% ipython --no-banner

In [1]: import numpy as np

In [2]: import numpy.linalg as la

In [3]: np.set_printoptions(precision=3, suppress=True, linewidth=140)

In [4]: def rnd(a):
   ...:     return np.round(a, 3) + 0
   ...: 

In [5]: m1 = np.load("dump.npy")

In [6]: m1
Out[6]: 
array([[-1.,  0., -1., -1., -3.],
       [-3.,  1., -3.,  1., -1.],
       [ 0.,  0.,  0.,  1.,  2.],
       [ 0.,  0.,  1.,  1.,  0.],
       [ 0.,  0.,  3.,  2.,  3.]])

In [7]: def softmax(z):
   ...:     e = np.exp(z - z.max(axis=-1, keepdims=True))
   ...:     return e / e.sum(axis=-1, keepdims=True)
   ...: 

In [8]: rnd(softmax(m1[0] + 2))
Out[8]: array([0.171, 0.464, 0.171, 0.171, 0.023])

In [9]: rnd(softmax(m1[0]))
Out[9]: array([0.171, 0.464, 0.171, 0.171, 0.023])

In [10]: scores = m1 @ m1.T / np.sqrt(5)

In [11]: rnd(softmax(scores + np.triu(np.full(scores.shape, -np.inf), 1)))
Out[11]: 
array([[1.   , 0.   , 0.   , 0.   , 0.   ],
       [0.003, 0.997, 0.   , 0.   , 0.   ],
       [0.004, 0.064, 0.932, 0.   , 0.   ],
       [0.085, 0.085, 0.324, 0.507, 0.   ],
       [0.   , 0.   , 0.002, 0.   , 0.998]])

In [12]: softmax(scores).round(6).argmax(axis=1)
Out[12]: array([0, 1, 4, 4, 4])

In [13]: rnd(softmax(scores))
Out[13]: 
array([[0.855, 0.143, 0.   , 0.002, 0.   ],
       [0.003, 0.997, 0.   , 0.   , 0.   ],
       [0.001, 0.013, 0.197, 0.033, 0.755],
       [0.029, 0.029, 0.11 , 0.172, 0.66 ],
       [0.   , 0.   , 0.002, 0.   , 0.998]])

In [14]: np.diff(m1, axis=0)
Out[14]: 
array([[-2.,  1., -2.,  2.,  2.],
       [ 3., -1.,  3.,  0.,  3.],
       [ 0.,  0.,  1.,  0., -2.],
       [ 0.,  0.,  2.,  1.,  3.]])

In [15]: np.abs(m1).max()
Out[15]: np.float64(3.0)

In [16]: m1.shape
Out[16]: (5, 5)

In [17]: rnd(la.norm(m1))
Out[17]: np.float64(7.874)

In [18]: m1.sum(axis=0)
Out[18]: array([-4.,  1.,  0.,  4.,  1.])

In [19]: rng = np.random.default_rng(83)

In [20]: idx = rng.permutation(5)

In [21]: other = m1[:, idx] * rng.choice([-1, 1], 5)

In [22]: other
Out[22]: 
array([[-3.,  1., -0.,  1.,  1.],
       [-1.,  3., -1., -1.,  3.],
       [ 2., -0., -0., -1., -0.],
       [ 0., -0., -0., -1., -1.],
       [ 3., -0., -0., -2., -3.]])

In [23]: U, _, Vh = la.svd(m1.T @ other)

In [24]: rnd(la.lstsq(m1, other)[0])
Out[24]: 
array([[ 0., -1.,  0.,  0.,  0.],
       [ 0.,  0., -1.,  0.,  0.],
       [ 0.,  0.,  0.,  0., -1.],
       [ 0.,  0.,  0., -1.,  0.],
       [ 1.,  0.,  0.,  0.,  0.]])

In [25]: J = np.load("run15.npy")

In [26]: rnd(J)
Out[26]: 
array([[-13.679,   3.704,  -7.572,  -2.143],
       [-13.622,   3.652,  -7.559,  -2.145],
       [-12.472,   2.666,  -7.27 ,  -2.196],
       [ -9.253,   0.467,  -6.177,  -2.248],
       [ -8.705,   0.181,  -5.947,  -2.24 ],
       [ -6.027,  -0.813,  -4.612,  -2.108],
       [ -4.536,  -1.046,  -3.704,  -1.937],
       [ -4.136,  -1.065,  -3.438,  -1.875],
       [ -1.883,  -0.788,  -1.737,  -1.302],
       [ -1.616,  -0.709,  -1.511,  -1.195],
       [ -1.483,  -0.664,  -1.395,  -1.137],
       [ -0.829,  -0.408,  -0.805,  -0.784],
       [ -0.488,  -0.248,  -0.481,  -0.533],
       [ -0.394,  -0.202,  -0.39 ,  -0.452],
       [  0.313,   0.094,   0.297,   0.814],
       [  0.317,  -0.059,   0.25 ,   1.386],
       [  0.305,  -0.1  ,   0.225,   1.477],
       [ -0.451,  -1.788,  -1.054,   3.247],
       [ -0.467,  -1.822,  -1.081,   3.272],
       [ -0.769,  -2.484,  -1.598,   3.701],
       [ -0.894,  -2.762,  -1.815,   3.866],
       [ -2.318,  -6.1  ,  -4.383,   5.442],
       [ -2.662,  -6.951,  -5.028,   5.773],
       [ -3.142,  -8.167,  -5.943,   6.216],
       [ -3.771,  -9.805,  -7.166,   6.768],
       [ -4.109, -10.706,  -7.834,   7.054],
       [ -6.737, -18.16 , -13.26 ,   9.097],
       [ -7.738, -21.192, -15.426,   9.816]])

In [27]: x0 = np.array([2, 2, 1, 2])

In [28]: h = np.maximum(J @ x0, 0)

In [29]: rnd(np.tanh(J @ x0))
Out[29]: 
array([-1.   , -1.   , -1.   , -1.   , -1.   , -1.   , -1.   , -1.   , -1.   , -1.   , -1.   , -1.   , -0.995, -0.986,  0.992,  0.998,
        0.998,  0.746,  0.709, -0.606, -0.885, -1.   , -1.   , -1.   , -1.   , -1.   , -1.   , -1.   ])

In [30]: np.flatnonzero(h > 1e-9)
Out[30]: array([14, 15, 16, 17, 18])

In [31]: rnd(J * (h > 1e-9)[:, None])
Out[31]: 
array([[ 0.   ,  0.   ,  0.   ,  0.   ],
       [ 0.   ,  0.   ,  0.   ,  0.   ],
       [ 0.   ,  0.   ,  0.   ,  0.   ],
       [ 0.   ,  0.   ,  0.   ,  0.   ],
       [ 0.   ,  0.   ,  0.   ,  0.   ],
       [ 0.   ,  0.   ,  0.   ,  0.   ],
       [ 0.   ,  0.   ,  0.   ,  0.   ],
       [ 0.   ,  0.   ,  0.   ,  0.   ],
       [ 0.   ,  0.   ,  0.   ,  0.   ],
       [ 0.   ,  0.   ,  0.   ,  0.   ],
       [ 0.   ,  0.   ,  0.   ,  0.   ],
       [ 0.   ,  0.   ,  0.   ,  0.   ],
       [ 0.   ,  0.   ,  0.   ,  0.   ],
       [ 0.   ,  0.   ,  0.   ,  0.   ],
       [ 0.313,  0.094,  0.297,  0.814],
       [ 0.317, -0.059,  0.25 ,  1.386],
       [ 0.305, -0.1  ,  0.225,  1.477],
       [-0.451, -1.788, -1.054,  3.247],
       [-0.467, -1.822, -1.081,  3.272],
       [ 0.   ,  0.   ,  0.   ,  0.   ],
       [ 0.   ,  0.   ,  0.   ,  0.   ],
       [ 0.   ,  0.   ,  0.   ,  0.   ],
       [ 0.   ,  0.   ,  0.   ,  0.   ],
       [ 0.   ,  0.   ,  0.   ,  0.   ],
       [ 0.   ,  0.   ,  0.   ,  0.   ],
       [ 0.   ,  0.   ,  0.   ,  0.   ],
       [ 0.   ,  0.   ,  0.   ,  0.   ],
       [ 0.   ,  0.   ,  0.   ,  0.   ]])

In [32]: K = np.loadtxt("arr.csv", delimiter=",")

In [33]: rnd(K)
Out[33]: 
array([[-0.755, -0.26 ,  0.516,  0.008, -0.308,  0.034],
       [ 0.431, -0.031,  0.737,  0.075,  0.153, -0.49 ],
       [ 0.216, -0.069, -0.174, -0.346, -0.812, -0.374],
       [ 0.   ,  0.862,  0.299, -0.187, -0.199,  0.305],
       [-0.108,  0.286, -0.156,  0.857, -0.249, -0.294],
       [ 0.431, -0.318,  0.214,  0.326, -0.349,  0.663]])

In [34]: idx = rng.permutation(6)

In [35]: idx
Out[35]: array([4, 1, 5, 2, 3, 0])

In [36]: other = K[idx][:, idx]

In [37]: np.allclose(other, K)
Out[37]: False

In [38]: rnd(np.sort(np.abs(la.eigvals(other))))
Out[38]: array([1., 1., 1., 1., 1., 1.])

In [39]: rnd(other)
Out[39]: 
array([[-0.249,  0.286, -0.294, -0.156,  0.857, -0.108],
       [ 0.153, -0.031, -0.49 ,  0.737,  0.075,  0.431],
       [-0.349, -0.318,  0.663,  0.214,  0.326,  0.431],
       [-0.812, -0.069, -0.374, -0.174, -0.346,  0.216],
       [-0.199,  0.862,  0.305,  0.299, -0.187,  0.   ],
       [-0.308, -0.26 ,  0.034,  0.516,  0.008, -0.755]])

In [40]: rnd(np.diag(other))
Out[40]: array([-0.249, -0.031,  0.663, -0.174, -0.187, -0.755])

In [41]: rnd(la.det(other)), rnd(la.det(K[idx]))
Out[41]: (np.float64(-1.0), np.float64(-1.0))
